In [1]: import numpy as np

In [2]: np.set_printoptions(suppress=True, linewidth=140)

In [3]: tidy = lambda a: np.round(a, 2) + 0

In [4]: arr = np.loadtxt("dump.csv", delimiter=",")

In [5]: arr
Out[5]: 
array([[-2.,  3.,  0.,  0.],
       [ 3.,  3.,  3.,  0.],
       [ 0.,  3.,  3.,  3.],
       [ 0.,  0.,  3., -1.]])

In [6]: vals, V = np.linalg.eigh(arr)

In [7]: x0 = np.array([0, -3, -2, -2])

In [8]: tidy(V * np.maximum(vals, 0) @ V.T)
Out[8]: 
array([[ 0.72,  1.57,  0.54, -0.06],
       [ 1.57,  3.87,  2.41,  0.52],
       [ 0.54,  2.41,  3.86,  1.78],
       [-0.06,  0.52,  1.78,  0.97]])

In [9]: np.abs(arr).sum(axis=1).max(), tidy(np.abs(vals).max())
Out[9]: (np.float64(9.0), np.float64(7.06))

In [10]: (np.sign(V[:, -1].round(6)) == np.sign(V[0, -1].round(6))).astype(int)
Out[10]: array([1, 1, 1, 1])

In [11]: tidy(x0 @ arr @ x0 / (x0 @ x0)), tidy(vals[0]), tidy(vals[-1])
Out[11]: (np.float64(5.59), np.float64(-3.94), np.float64(7.06))

In [12]: x0 = np.array([3, -2, 0, 0])

In [13]: target = arr @ x0

In [14]: b, lr = np.zeros(4), 1 / np.linalg.norm(arr, 2) ** 2

In [15]: for i in range(3):
    ...:     b -= lr * arr.T @ (arr @ b - target)
    ...:     if i % 1 == 0: print(i, round(np.linalg.norm(arr @ b - target), 2))
    ...: 
0 9.19
1 6.64
2 4.9

In [16]: tidy(np.linalg.cond(arr))
Out[16]: np.float64(2.99)

In [17]: tidy(b)
Out[17]: array([ 1.66, -1.45,  0.09, -0.51])

In [18]: feats = np.loadtxt("out2.csv", delimiter=",")

In [19]: feats
Out[19]: 
array([[0., 0., 0., 0., 0., 0., 4., 4., 4.],
       [0., 0., 0., 0., 0., 0., 5., 4., 2.],
       [0., 0., 0., 0., 0., 0., 3., 3., 0.],
       [0., 0., 0., 0., 0., 0., 1., 0., 0.],
       [0., 0., 0., 0., 0., 0., 3., 4., 5.],
       [0., 0., 0., 0., 0., 0., 3., 3., 0.],
       [4., 5., 3., 1., 3., 3., 0., 0., 0.],
       [4., 4., 3., 0., 4., 3., 0., 0., 0.],
       [4., 2., 0., 0., 5., 0., 0., 0., 0.]])

In [20]: def softmax(z):
    ...:     e = np.exp(z - z.max(axis=-1, keepdims=True))
    ...:     return e / e.sum(axis=-1, keepdims=True)
    ...: 

In [21]: tidy(softmax(feats[3]))
Out[21]: array([0.09, 0.09, 0.09, 0.09, 0.09, 0.09, 0.25, 0.09, 0.09])

In [22]: att = feats @ feats.T / np.sqrt(9)

In [23]: tidy(softmax(att)[3] @ feats)
Out[23]: array([0.55, 0.51, 0.28, 0.05, 0.55, 0.28, 3.12, 2.94, 1.82])

In [24]: vals, V = np.linalg.eigh(feats)

In [25]: x0 = np.array([-1, -3, -2, 0, 2, 3, 1, 0, 1])

In [26]: x0 @ feats @ x0
Out[26]: np.float64(-20.0)

In [27]: np.abs(feats).sum(axis=1).max(), tidy(np.abs(vals).max())
Out[27]: (np.float64(19.0), np.float64(12.8))

In [28]: tidy(x0 @ feats @ x0 / (x0 @ x0)), tidy(vals[0]), tidy(vals[-1])
Out[28]: (np.float64(-0.69), np.float64(-12.8), np.float64(12.8))

In [29]: vals, V = np.linalg.eigh(feats)

In [30]: tidy(V.T @ V)
Out[30]: 
array([[1., 0., 0., 0., 0., 0., 0., 0., 0.],
       [0., 1., 0., 0., 0., 0., 0., 0., 0.],
       [0., 0., 1., 0., 0., 0., 0., 0., 0.],
       [0., 0., 0., 1., 0., 0., 0., 0., 0.],
       [0., 0., 0., 0., 1., 0., 0., 0., 0.],
       [0., 0., 0., 0., 0., 1., 0., 0., 0.],
       [0., 0., 0., 0., 0., 0., 1., 0., 0.],
       [0., 0., 0., 0., 0., 0., 0., 1., 0.],
       [0., 0., 0., 0., 0., 0., 0., 0., 1.]])

In [31]: np.unique(vals.round(6) + 0, return_counts=True)[1]
Out[31]: array([1, 1, 1, 3, 1, 1, 1])

In [32]: tidy(V @ np.diag(vals) @ V.T)
Out[32]: 
array([[0., 0., 0., 0., 0., 0., 4., 4., 4.],
       [0., 0., 0., 0., 0., 0., 5., 4., 2.],
       [0., 0., 0., 0., 0., 0., 3., 3., 0.],
       [0., 0., 0., 0., 0., 0., 1., 0., 0.],
       [0., 0., 0., 0., 0., 0., 3., 4., 5.],
       [0., 0., 0., 0., 0., 0., 3., 3., 0.],
       [4., 5., 3., 1., 3., 3., 0., 0., 0.],
       [4., 4., 3., 0., 4., 3., 0., 0., 0.],
       [4., 2., 0., 0., 5., 0., 0., 0., 0.]])

In [33]: tidy(np.linalg.norm(feats, 2) / np.linalg.norm(feats))
Out[33]: np.float64(0.67)

In [34]: np.linalg.cond(feats) > 100
Out[34]: np.True_

In [35]: gram = feats.T @ feats

In [36]: np.trace(gram), (feats ** 2).sum()
Out[36]: (np.float64(360.0), np.float64(360.0))
